$ python -q
>>> import numpy as np
>>> import numpy.linalg as la
>>> np.set_printoptions(precision=2, suppress=True, linewidth=100, sign=" ")
>>> M = np.load("x.npy")
>>> M
array([[ 1,  0,  0,  0,  0,  0,  0,  0,  0],
       [ 1,  1,  0,  0,  0,  0,  0,  0,  0],
       [-4,  4,  1,  0,  0,  0,  0,  0,  0],
       [ 8,  7, -8,  1,  0,  0,  0,  0,  0],
       [ 7, -7, -3, -9,  1,  0,  0,  0,  0],
       [ 6,  2, -8,  2,  7,  1,  0,  0,  0],
       [ 6,  6, -4, -7,  0, -4,  1,  0,  0],
       [-9,  6,  0, -2,  3,  3, -2,  1,  0],
       [ 8, -2,  0,  9,  0, -9,  9,  4,  1]])
>>> left, sv, Vh = la.svd(M)
>>> np.argmax(sv[:-1] / (sv[1:] + 1e-6)) + 1
np.int64(8)
>>> out = left[:, :8] @ np.diag(sv[:8]) @ Vh[:8]
>>> la.matrix_rank(M, rtol=0.05)
np.int64(6)
>>> round(float(la.norm(M - out) / la.norm(M)), 2)
0.0
>>> la.matrix_rank(out)
np.int64(8)
>>> theta = np.radians(30)
>>> Rm = np.eye(9)
>>> Rm[4, 4] = Rm[7, 7] = np.cos(theta)
>>> Rm[4, 7], Rm[7, 4] = -np.sin(theta), np.sin(theta)
>>> Rm
array([[ 1.  ,  0.  ,  0.  ,  0.  ,  0.  ,  0.  ,  0.  ,  0.  ,  0.  ],
       [ 0.  ,  1.  ,  0.  ,  0.  ,  0.  ,  0.  ,  0.  ,  0.  ,  0.  ],
       [ 0.  ,  0.  ,  1.  ,  0.  ,  0.  ,  0.  ,  0.  ,  0.  ,  0.  ],
       [ 0.  ,  0.  ,  0.  ,  1.  ,  0.  ,  0.  ,  0.  ,  0.  ,  0.  ],
       [ 0.  ,  0.  ,  0.  ,  0.  ,  0.87,  0.  ,  0.  , -0.5 ,  0.  ],
       [ 0.  ,  0.  ,  0.  ,  0.  ,  0.  ,  1.  ,  0.  ,  0.  ,  0.  ],
       [ 0.  ,  0.  ,  0.  ,  0.  ,  0.  ,  0.  ,  1.  ,  0.  ,  0.  ],
       [ 0.  ,  0.  ,  0.  ,  0.  ,  0.5 ,  0.  ,  0.  ,  0.87,  0.  ],
       [ 0.  ,  0.  ,  0.  ,  0.  ,  0.  ,  0.  ,  0.  ,  0.  ,  1.  ]])
>>> out = M @ Rm.T
>>> np.round(la.svd(M, compute_uv=False), 2) + 0, np.round(la.svd(out, compute_uv=False), 2) + 0
(array([ 22.6 ,  17.75,  15.01,   9.59,   6.3 ,   1.99,   0.79,   0.4 ,   0.  ]), array([ 22.6 ,  17.75,  15.01,   9.59,   6.3 ,   1.99,   0.79,   0.4 ,   0.  ]))
>>> round(la.det(Rm), 2), round(float(np.trace(Rm)), 2)
(np.float64(1.0), 8.73)
>>> out
array([[ 1.  ,  0.  ,  0.  ,  0.  ,  0.  ,  0.  ,  0.  ,  0.  ,  0.  ],
       [ 1.  ,  1.  ,  0.  ,  0.  ,  0.  ,  0.  ,  0.  ,  0.  ,  0.  ],
       [-4.  ,  4.  ,  1.  ,  0.  ,  0.  ,  0.  ,  0.  ,  0.  ,  0.  ],
       [ 8.  ,  7.  , -8.  ,  1.  ,  0.  ,  0.  ,  0.  ,  0.  ,  0.  ],
       [ 7.  , -7.  , -3.  , -9.  ,  0.87,  0.  ,  0.  ,  0.5 ,  0.  ],
       [ 6.  ,  2.  , -8.  ,  2.  ,  6.06,  1.  ,  0.  ,  3.5 ,  0.  ],
       [ 6.  ,  6.  , -4.  , -7.  ,  0.  , -4.  ,  1.  ,  0.  ,  0.  ],
       [-9.  ,  6.  ,  0.  , -2.  ,  2.1 ,  3.  , -2.  ,  2.37,  0.  ],
       [ 8.  , -2.  ,  0.  ,  9.  , -2.  , -9.  ,  9.  ,  3.46,  1.  ]])
